In [1]: import numpy as np

In [2]: import numpy.linalg as la

In [3]: np.set_printoptions(suppress=True, linewidth=120)

In [4]: m1 = np.load("w.npy")

In [5]: m1
Out[5]: 
array([[ 0,  0,  0,  5],
       [-2,  0,  0,  0],
       [ 0,  0, -1,  0],
       [ 0, -1,  0,  0]])

In [6]: rng = np.random.default_rng(2664)

In [7]: A2 = m1 + rng.integers(-2, 3, (4, 1)) @ rng.integers(-2, 3, (1, 4))

In [8]: A2
Out[8]: 
array([[ 0,  0,  0,  5],
       [ 0,  0,  2,  2],
       [ 4,  0,  3,  4],
       [ 0, -1,  0,  0]])

In [9]: np.round(la.svd(A2 - m1, compute_uv=False), 2) + 0
Out[9]: array([7.75, 0.  , 0.  , 0.  ])

In [10]: u, r1 = m1[2], m1[0]

In [11]: u @ u
Out[11]: np.int64(1)

In [12]: p = (u @ r1) / (u @ u) * u

In [13]: round(float(la.norm(u + r1) ** 2 + la.norm(u - r1) ** 2), 2)
Out[13]: 52.0

In [14]: p
Out[14]: array([ 0.,  0., -0.,  0.])

In [15]: np.outer(u, r1)
Out[15]: 
array([[ 0,  0,  0,  0],
       [ 0,  0,  0,  0],
       [ 0,  0,  0, -5],
       [ 0,  0,  0,  0]])

In [16]: W0 = np.loadtxt("out5.csv", delimiter=",")

In [17]: W0
Out[17]: 
array([[ 80.,  27., -45.],
       [ 27.,   8., -15.],
       [-45., -15.,  24.]])

In [18]: P = np.triu(np.array([[2, 5, -2], [-1, -3, 0], [0, -5, 4]]), 1) + np.eye(3)

In [19]: A2 = P @ W0 @ la.inv(P)

In [20]: P @ W0 - W0 @ P
Out[20]: 
array([[ 225., -330.,   37.],
       [   0., -135.,   54.],
       [   0.,  225.,  -90.]])

In [21]: np.round(np.poly(A2), 2)
Out[21]: array([   1., -112., -227., -114.])

In [22]: A2
Out[22]: 
array([[  305., -1428.,   442.],
       [   27.,  -127.,    39.],
       [  -45.,   210.,   -66.]])

In [23]: K = np.load("mat.npy")

In [24]: K
Out[24]: 
array([[ 2, -3,  3, -2,  2],
       [ 1,  2,  0,  2,  0],
       [ 2,  2,  3, -2,  0],
       [ 4,  1,  3,  2,  2]])

In [25]: A2 = K / np.sqrt((K ** 2).mean(axis=1, keepdims=True))

In [26]: np.round(la.norm(A2, axis=1), 2)
Out[26]: array([2.24, 2.24, 2.24, 2.24])

In [27]: u = np.array([7, 4, 8])

In [28]: J = np.outer(rng.normal(size=26), u) + 0.3 * rng.normal(size=(26, 3))

In [29]: J.round(2)
Out[29]: 
array([[ -1.18,  -0.33,  -2.11],
       [ -3.  ,  -1.04,  -3.46],
       [ -7.89,  -4.2 ,  -8.66],
       [  0.05,   0.63,   0.45],
       [ -7.65,  -4.67,  -9.56],
       [  7.17,   3.84,   7.5 ],
       [  3.67,   1.81,   4.09],
       [ 16.25,   8.81,  18.21],
       [ -6.43,  -2.83,  -7.27],
       [ 16.88,   8.76,  18.83],
       [ -5.04,  -3.03,  -5.7 ],
       [  3.75,   1.84,   4.14],
       [  4.57,   2.91,   5.29],
       [  4.75,   2.78,   5.85],
       [  3.65,   2.25,   4.68],
       [  8.72,   4.88,   9.83],
       [ -0.1 ,   0.09,  -0.25],
       [ -3.87,  -2.02,  -4.24],
       [ -7.19,  -4.32,  -9.23],
       [  1.34,   0.52,   1.12],
       [ -0.17,  -0.11,  -0.55],
       [  4.98,   3.48,   6.  ],
       [-10.72,  -6.45, -12.9 ],
       [  7.38,   4.41,   8.12],
       [ -1.94,  -1.11,  -1.88],
       [ -2.92,  -1.64,  -3.13]])

In [30]: dist = la.norm(J[:, None] - J[None], axis=-1)

In [31]: dist.mean(axis=1).argmax()
Out[31]: np.int64(9)

In [32]: (dist + 1e9 * np.eye(26)).round(6).argmin(axis=1)
Out[32]: array([24, 25, 18, 16, 18, 23, 11,  9, 10,  7,  8,  6, 13, 12, 11, 23, 20, 25,  4,  3, 16, 13,  4,  5,  0,  1])

In [33]: P = J @ la.solve(J.T @ J, J.T)

In [34]: np.allclose(P @ P, P)
Out[34]: True

In [35]: z = J[:, 1] > np.median(J[:, 1])

In [36]: u = J[z].mean(axis=0) - J[~z].mean(axis=0)

In [37]: z.astype(int)
Out[37]: array([0, 0, 0, 1, 0, 1, 1, 1, 0, 1, 0, 1, 1, 1, 1, 1, 0, 0, 0, 1, 0, 1, 0, 1, 0, 0])

In [38]: t = np.radians(15)

In [39]: r_ = np.eye(3)

In [40]: r_[0, 0] = r_[1, 1] = np.cos(t)

In [41]: r_[0, 1], r_[1, 0] = -np.sin(t), np.sin(t)

In [42]: r_.round(2)
Out[42]: 
array([[ 0.97, -0.26,  0.  ],
       [ 0.26,  0.97,  0.  ],
       [ 0.  ,  0.  ,  1.  ]])

In [43]: A2 = J @ r_.T

In [44]: np.allclose(la.norm(J, axis=1), la.norm(A2, axis=1))
Out[44]: True

In [45]: np.round(la.det(r_), 2), round(np.trace(r_), 2)
Out[45]: (np.float64(1.0), np.float64(2.93))

In [46]: np.round(np.abs(A2 - J).max(axis=0), 2)
Out[46]: array([2.84, 4.07, 0.  ])

In [47]: np.round(la.svd(J, compute_uv=False), 2), np.round(la.svd(A2, compute_uv=False), 2)
Out[47]: (array([56.74,  1.64,  1.38]), array([56.74,  1.64,  1.38]))

In [48]: np.allclose(J @ J.T, A2 @ A2.T)
Out[48]: True

In [49]: C = np.sign(np.array([[-2, 0, 2, 0], [-1, 1, 0, 1], [-2, 0, -1, -3], [0, 2, 0, 1]]))

In [50]: A2 = (np.tril(C, -1) + np.eye(4)) @ (np.triu(C, 1) + np.eye(4))

In [51]: vals = np.array([3, 1, 3, 3])

In [52]: M = np.rint(A2 * vals @ la.inv(A2)) + 0

In [53]: M
Out[53]: 
array([[ 3.,  0.,  0.,  0.],
       [-4., -1.,  0.,  2.],
       [ 0.,  0.,  3.,  0.],
       [-4., -4.,  0.,  5.]])

In [54]: A2 = np.array([[2, 2, 6], [5, 3, 3]])

In [55]: C = np.kron(A2, M)

In [56]: la.matrix_rank(C)
Out[56]: np.int64(8)

In [57]: mat = np.array([[-2.0, 1.0, 1.0], [1.0, -2.0, 1.0], [1.0, 1.0, -2.0]])

In [58]: C2 = M.T @ M

In [59]: C2
Out[59]: 
array([[ 41.,  20.,   0., -28.],
       [ 20.,  17.,   0., -22.],
       [  0.,   0.,   9.,   0.],
       [-28., -22.,   0.,  29.]])

In [60]: (M @ M.T).shape
Out[60]: (4, 4)

In [61]: np.round(la.svd(M, compute_uv=False) ** 2, 2)
Out[61]: array([77.88,  9.  ,  9.  ,  0.12])

In [62]: arr = np.load("case13.npy")

In [63]: arr
Out[63]: 
array([[-0.02, -4.1 , -5.14],
       [ 0.03, -3.05, -3.67],
       [-0.5 , -0.64, -0.65],
       [-0.46, -0.53, -0.53],
       [-0.4 , -0.42, -0.42],
       [-0.38, -0.38, -0.38],
       [-0.32, -0.3 , -0.3 ],
       [-0.08, -0.07, -0.07],
       [15.99,  5.4 ,  6.24],
       [29.32,  9.37, 11.37],
       [55.63, 17.29, 22.01]])

In [64]: z = rng.permutation(3)

In [65]: A2 = arr[:, z] * rng.choice([-1, 1], 3)

In [66]: A2
Out[66]: 
array([[  4.1 ,   0.02,   5.14],
       [  3.05,  -0.03,   3.67],
       [  0.64,   0.5 ,   0.65],
       [  0.53,   0.46,   0.53],
       [  0.42,   0.4 ,   0.42],
       [  0.38,   0.38,   0.38],
       [  0.3 ,   0.32,   0.3 ],
       [  0.07,   0.08,   0.07],
       [ -5.4 , -15.99,  -6.24],
       [ -9.37, -29.32, -11.37],
       [-17.29, -55.63, -22.01]])

In [67]: U, _, vt = la.svd(arr.T @ A2)

In [68]: np.round(la.lstsq(arr, A2)[0], 2) + 0
Out[68]: 
array([[ 0., -1.,  0.],
       [-1.,  0.,  0.],
       [ 0.,  0., -1.]])

In [69]: z
Out[69]: array([1, 0, 2])

In [70]: C = A2[[2, 3]].astype(float)

In [71]: for _ in range(4):
    ...:     z = la.norm(A2[:, None] - C, axis=-1).argmin(axis=1)
    ...:     C = np.array([A2[z == j].mean(axis=0) for j in range(2)])
    ...: 

In [72]: z
Out[72]: array([0, 0, 0, 0, 0, 0, 0, 0, 0, 1, 1])

In [73]: C.round(2)
Out[73]: 
array([[  0.45,  -1.54,   0.55],
       [-13.33, -42.48, -16.69]])

In [74]: np.abs(C[1] - C[0]).argmax()
Out[74]: np.int64(1)

In [75]: np.bincount(z)
Out[75]: array([9, 2])
